$ ipython --no-banner

In [1]: import numpy as np

In [2]: import numpy.linalg as la

In [3]: np.set_printoptions(precision=1, suppress=True, linewidth=160)

In [4]: def rnd(a):
   ...:     return np.round(a, 1) + 0
   ...: 

In [5]: feats = np.array([[-2.0, -1.0, -1.0, 0.0, -1.0],
   ...:     [2.0, -2.0, 2.0, 2.0, 1.0],
   ...:     [1.0, 0.0, 1.0, 0.0, 1.0],
   ...:     [1.0, -2.0, 2.0, 0.0, 1.0],
   ...:     [0.0, 0.0, 0.0, 0.0, -3.0]])

In [6]: U, s, VT = la.svd(feats)

In [7]: np.argmax(s[:-1] / (s[1:] + 1e-6)) + 1
Out[7]: np.int64(4)

In [8]: rnd(s)
Out[8]: array([5.5, 3. , 2.2, 1.4, 0.1])

In [9]: other = U[:, :4] @ np.diag(s[:4]) @ VT[:4]

In [10]: la.matrix_rank(feats, rtol=0.05)
Out[10]: np.int64(4)

In [11]: rnd(np.abs(feats - other).max())
Out[11]: np.float64(0.1)

In [12]: rnd(la.norm(feats - other) / la.norm(feats))
Out[12]: np.float64(0.0)

In [13]: la.matrix_rank(other)
Out[13]: np.int64(4)

In [14]: hat = np.triu(np.array([[9, 8, 9, 1, 4],
    ...:     [5, 8, 8, 8, 2],
    ...:     [2, 5, 5, 8, 5],
    ...:     [4, 6, 7, 5, 2],
    ...:     [2, 1, 1, 9, 7]]), 1) + np.eye(5)

In [15]: other = hat @ feats @ la.inv(hat)

In [16]: other
Out[16]: 
array([[    24.,   -211.,   1498., -10304.,  13449.],
       [    18.,   -162.,   1160.,  -8000.,  10463.],
       [     9.,    -88.,    640.,  -4425.,   5784.],
       [     1.,    -10.,     73.,   -505.,    656.],
       [     0.,      0.,      0.,      0.,     -3.]])

In [17]: hat @ feats - feats @ hat
Out[17]: 
array([[ 26.,  -2.,  53.,  34.,  21.],
       [ 16., -32.,  22.,  -2.,  -8.],
       [  8., -24.,   7.,  -9., -16.],
       [  0.,  -8.,   7.,  -1., -16.],
       [  0.,   0.,   0.,   0.,   0.]])

In [18]: rnd(np.poly(other))
Out[18]: array([ 1.,  6., 16., 25., 10., -6.])

In [19]: np.trace(other), np.trace(feats)
Out[19]: (np.float64(-6.0), np.float64(-6.0))

In [20]: rnd(la.eigvals(other).sum().real)
Out[20]: np.float64(-6.0)

In [21]: np.kron(np.eye(2, dtype=int), other)
Out[21]: 
array([[    24.,   -211.,   1498., -10304.,  13449.,      0.,     -0.,      0.,     -0.,      0.],
       [    18.,   -162.,   1160.,  -8000.,  10463.,      0.,     -0.,      0.,     -0.,      0.],
       [     9.,    -88.,    640.,  -4425.,   5784.,      0.,     -0.,      0.,     -0.,      0.],
       [     1.,    -10.,     73.,   -505.,    656.,      0.,     -0.,      0.,     -0.,      0.],
       [     0.,      0.,      0.,      0.,     -3.,      0.,      0.,      0.,      0.,     -0.],
       [     0.,     -0.,      0.,     -0.,      0.,     24.,   -211.,   1498., -10304.,  13449.],
       [     0.,     -0.,      0.,     -0.,      0.,     18.,   -162.,   1160.,  -8000.,  10463.],
       [     0.,     -0.,      0.,     -0.,      0.,      9.,    -88.,    640.,  -4425.,   5784.],
       [     0.,     -0.,      0.,     -0.,      0.,      1.,    -10.,     73.,   -505.,    656.],
       [     0.,      0.,      0.,      0.,     -0.,      0.,      0.,      0.,      0.,     -3.]])

In [22]: rnd(np.poly(other))
Out[22]: array([ 1.,  6., 16., 25., 10., -6.])

In [23]: np.einsum("ij,ji->", other, other)
Out[23]: np.float64(4.0)

In [24]: rnd(la.det(other[::-1]))
Out[24]: np.float64(6.0)

In [25]: rnd(la.det(2 * other)), rnd(la.det(other))
Out[25]: (np.float64(192.0), np.float64(6.0))
